% python3 -q
>>> import numpy as np
>>> np.set_printoptions(precision=1, suppress=True, linewidth=140, floatmode="fixed")
>>> tidy = lambda a: np.round(a, 1) + 0
>>> K = np.array([[0, 0, 0, 0, 0, 0, 0],
...     [0, 1, 0, 0, 0, 0, 0],
...     [0, 0, 0, 0, 0, 0, 0],
...     [0, 0, 0, 2, 0, 0, 0],
...     [0, 0, 0, 0, 1, 0, 0],
...     [0, 0, 0, 0, 0, 0, 0],
...     [0, 0, 0, 0, 0, 0, 0]])
>>> np.argsort(-np.linalg.norm(K, axis=0).round(6), kind="stable")[:3]
array([3, 1, 4])
>>> [round(float(x), 1) for x in np.linalg.svd(K, compute_uv=False)[:3]]
[2.0, 1.0, 1.0]
>>> np.linalg.cond(K) > 100
np.True_
>>> tidy(np.linalg.norm(K, 2) / np.linalg.norm(K))
np.float64(0.8)
>>> rk = np.linalg.matrix_rank(K)
>>> rk
np.int64(3)
>>> ns = np.linalg.svd(K)[2][rk:].T
>>> [int(np.linalg.matrix_rank(K[:, :j + 1])) for j in range(7)]
[0, 1, 1, 2, 3, 3, 3]
>>> ns.shape
(7, 4)
>>> ns @ ns.T
array([[1.0, 0.0, 0.0, 0.0, 0.0, 0.0, 0.0],
       [0.0, 0.0, 0.0, 0.0, 0.0, 0.0, 0.0],
       [0.0, 0.0, 1.0, 0.0, 0.0, 0.0, 0.0],
       [0.0, 0.0, 0.0, 0.0, 0.0, 0.0, 0.0],
       [0.0, 0.0, 0.0, 0.0, 0.0, 0.0, 0.0],
       [0.0, 0.0, 0.0, 0.0, 0.0, 1.0, 0.0],
       [0.0, 0.0, 0.0, 0.0, 0.0, 0.0, 1.0]])
>>> [int(np.linalg.matrix_rank(K[:i])) for i in range(1, len(K) + 1)]
[0, 1, 1, 2, 3, 3, 3]
>>> np.allclose(K @ ns, 0)
True
>>> [int(np.linalg.matrix_rank(np.delete(K, i, axis=0))) for i in range(7)]
[3, 2, 3, 2, 2, 3, 3]
>>> W = np.array([[1, -1, -1, 1, -3, -3],
...     [-2, -2, 2, -3, 2, 1],
...     [2, -2, -1, -2, -2, -2],
...     [-3, 2, 1, 1, 0, 0],
...     [1, 0, 2, 1, 2, -3],
...     [-2, 1, -1, -3, 0, -2],
...     [-2, -2, 2, 1, -1, -1]])
>>> coef = np.array([0, -3, 1, -3, -1, -2])
>>> H = np.maximum(K @ W + coef, 0)
>>> (H > 0).astype(int)
array([[0, 0, 1, 0, 0, 0],
       [0, 0, 1, 0, 1, 0],
       [0, 0, 1, 0, 0, 0],
       [0, 1, 1, 0, 0, 0],
       [1, 0, 1, 0, 1, 0],
       [0, 0, 1, 0, 0, 0],
       [0, 0, 1, 0, 0, 0]])
>>> tidy((H > 0).mean(axis=0))
array([0.1, 0.1, 1.0, 0.0, 0.3, 0.0])
>>> np.linalg.matrix_rank(H)
np.int64(4)
>>> H
array([[0, 0, 1, 0, 0, 0],
       [0, 0, 3, 0, 1, 0],
       [0, 0, 1, 0, 0, 0],
       [0, 1, 3, 0, 0, 0],
       [1, 0, 3, 0, 1, 0],
       [0, 0, 1, 0, 0, 0],
       [0, 0, 1, 0, 0, 0]])
>>> C = np.array([[1, 1], [2, 1], [1, 2], [2, 0], [0, 0], [1, 1]])
>>> H @ C
array([[1, 2],
       [3, 6],
       [1, 2],
       [5, 7],
       [4, 7],
       [1, 2],
       [1, 2]])
>>> (H @ C).round(6).argmax(axis=1)
array([1, 1, 1, 1, 1, 1, 1])
>>> K @ K
array([[0, 0, 0, 0, 0, 0, 0],
       [0, 1, 0, 0, 0, 0, 0],
       [0, 0, 0, 0, 0, 0, 0],
       [0, 0, 0, 4, 0, 0, 0],
       [0, 0, 0, 0, 1, 0, 0],
       [0, 0, 0, 0, 0, 0, 0],
       [0, 0, 0, 0, 0, 0, 0]])
>>> [int(np.linalg.matrix_rank(np.linalg.matrix_power(K, p))) for p in range(1, 8)]
[3, 3, 3, 3, 3, 3, 3]
>>> np.linalg.matrix_rank(K - K[0, 0] * np.eye(7))
np.int64(3)
>>> W0 = np.load("mat.npy")
>>> W0
array([[ 0.0,  0.0, -5.0,  7.0,  4.0, -3.0],
       [ 0.0,  0.0, -4.0,  8.0, -5.0,  5.0],
       [-5.0, -4.0,  0.0,  0.0,  0.0,  0.0],
       [ 7.0,  8.0,  0.0,  0.0,  0.0,  0.0],
       [ 4.0, -5.0,  0.0,  0.0,  0.0,  0.0],
       [-3.0,  5.0,  0.0,  0.0,  0.0,  0.0]])
>>> T = np.stack([W0, 5 * W0, W0[::-1]])
>>> np.einsum("bij,cij->bc", T, T)
array([[  458.0,  2290.0,  -134.0],
       [ 2290.0, 11450.0,  -670.0],
       [ -134.0,  -670.0,   458.0]])
>>> tidy(np.linalg.norm(T, axis=(1, 2)))
array([ 21.4, 107.0,  21.4])
>>> np.linalg.matrix_rank(T)
array([4, 4, 4])
>>> tidy(np.linalg.det(T))
array([0.0, 0.0, 0.0])
>>> np.linalg.matrix_rank(T.reshape(3, -1))
np.int64(2)
